In [1]: import numpy as np

In [2]: np.set_printoptions(suppress=True, linewidth=100)

In [3]: M = np.loadtxt("arr.csv", delimiter=",")

In [4]: M
Out[4]: 
array([[ -8.,  -6.,   0.,  -6.,  -6.,  -2.,  -4.],
       [ -9.,  -4.,   0.,  -3.,  -4.,  -7.,   2.],
       [ 11.,  11.,   0.,   6.,  11.,  10.,   6.],
       [  1.,   1.,   0.,   6.,   1., -10.,   6.],
       [ 13.,  10.,   0.,   7.,  10.,   9.,   4.],
       [ -6.,  -4.,   0.,  -4.,  -4.,  -2.,  -2.],
       [ -4.,  -3.,   0.,  -1.,  -3.,  -5.,   0.],
       [ -9.,  -6.,   0.,  -3.,  -6.,  -9.,   0.],
       [  3.,   0.,   0.,  -5.,   0.,  13.,  -8.],
       [-11.,  -7.,   0.,  -2.,  -7., -14.,   2.],
       [  4.,   5.,   0.,   7.,   5.,  -5.,   8.]])

In [5]: f = np.array([2, 3])

In [6]: np.cross(M[4, :3], M[8, :3])
Out[6]: array([  0.,   0., -30.])

In [7]: np.polyval(f, M[4])
Out[7]: array([29., 23.,  3., 17., 23., 21., 11.])

In [8]: J = np.load("block18.npy")

In [9]: J
Out[9]: 
array([[ -3.,   0.,   0.,   0.,   0.],
       [  0.,   1., -10.,   4.,  -6.],
       [  0., -10.,  22., -10.,  15.],
       [  0.,   4., -10.,   1.,  -6.],
       [  0.,  -6.,  15.,  -6.,   6.]])

In [10]: # 2 blocks once reordered

In [11]: round(float(np.linalg.det(J.T)), 2)
Out[11]: 3159.0

In [12]: round(float(np.linalg.norm(J, 2) / np.linalg.norm(J)), 2)
Out[12]: 0.99

In [13]: print(np.round(np.abs(np.linalg.svd(J)[2][-1]), 2))
[0.   0.95 0.25 0.1  0.15]

In [14]: np.argsort(-np.linalg.norm(J, axis=0).round(6), kind="stable")[:3]
Out[14]: array([2, 4, 1])

In [15]: rng = np.random.default_rng(839672)

In [16]: z = rng.permutation(5)

In [17]: z
Out[17]: array([0, 2, 3, 1, 4])

In [18]: other = J[z][:, z]

In [19]: np.trace(other)
Out[19]: np.float64(27.0)

In [20]: arr = np.load("x.npy")

In [21]: arr
Out[21]: 
array([[ 0.,  2.,  0., -1.,  0.],
       [ 2.,  3.,  0., -2.,  0.],
       [ 0.,  0., -1.,  0.,  0.],
       [-1., -2.,  0.,  0.,  0.],
       [ 0.,  0.,  0.,  0., -1.]])

In [22]: P = np.triu(np.array([[5, 8, 8, 9, 6],
    ...:     [6, 3, 9, 8, 3],
    ...:     [2, 1, 0, 7, 1],
    ...:     [0, 0, 5, 4, 5],
    ...:     [1, 1, 6, 0, 2]]), 1) + np.eye(5)

In [23]: other = P @ J @ np.linalg.inv(P)

In [24]: print(np.round(np.poly(other), 2))
[    1.   -27.  -414. -1998. -4131. -3159.]

In [25]: print(round(np.linalg.det(other), 2))
3159.0

In [26]: other
Out[26]: 
array([[   -3.,   -48.,   552., -3528., 17304.],
       [    0.,   -75.,   828., -5292., 25956.],
       [    0.,    12.,  -141.,   882., -4326.],
       [    0.,   -26.,   299., -1914.,  9373.],
       [    0.,    -6.,    69.,  -441.,  2160.]])

In [27]: evals, V = np.linalg.eigh(arr)

In [28]: (evals > 1e-8).sum(), (evals < -1e-8).sum()
Out[28]: (np.int64(1), np.int64(4))

In [29]: np.abs(V[:, -1]).round(6).argmax()
Out[29]: np.int64(1)

In [30]: np.round(V.T @ arr @ V, 2) + 0
Out[30]: 
array([[-1.,  0.,  0.,  0.,  0.],
       [ 0., -1.,  0.,  0.,  0.],
       [ 0.,  0., -1.,  0.,  0.],
       [ 0.,  0.,  0., -1.,  0.],
       [ 0.,  0.,  0.,  0.,  5.]])

In [31]: np.round(V.T @ V, 2) + 0
Out[31]: 
array([[1., 0., 0., 0., 0.],
       [0., 1., 0., 0., 0.],
       [0., 0., 1., 0., 0.],
       [0., 0., 0., 1., 0.],
       [0., 0., 0., 0., 1.]])

In [32]: np.round(np.linalg.svd(arr, compute_uv=False), 2)
Out[32]: array([5., 1., 1., 1., 1.])

In [33]: np.round(np.abs(V[:, -1]), 2)
Out[33]: array([0.41, 0.82, 0.  , 0.41, 0.  ])

In [34]: np.round(np.linalg.eigvalsh(arr + 5 * np.eye(5)), 2)
Out[34]: array([ 4.,  4.,  4.,  4., 10.])

In [35]: np.round(np.linalg.eigvalsh(arr @ arr), 2)
Out[35]: array([ 1.,  1.,  1.,  1., 25.])

In [36]: np.unique(evals.round(6) + 0, return_counts=True)[1]
Out[36]: array([4, 1])

In [37]: (np.linalg.matrix_power((arr != 0) + (arr.T != 0) + np.eye(5), 5) > 0).astype(int)
Out[37]: 
array([[1, 1, 0, 1, 0],
       [1, 1, 0, 1, 0],
       [0, 0, 1, 0, 0],
       [1, 1, 0, 1, 0],
       [0, 0, 0, 0, 1]])

In [38]: np.flatnonzero(np.linalg.matrix_power((arr != 0) + (arr.T != 0) + np.eye(5), 5)[0])
Out[38]: array([0, 1, 3])
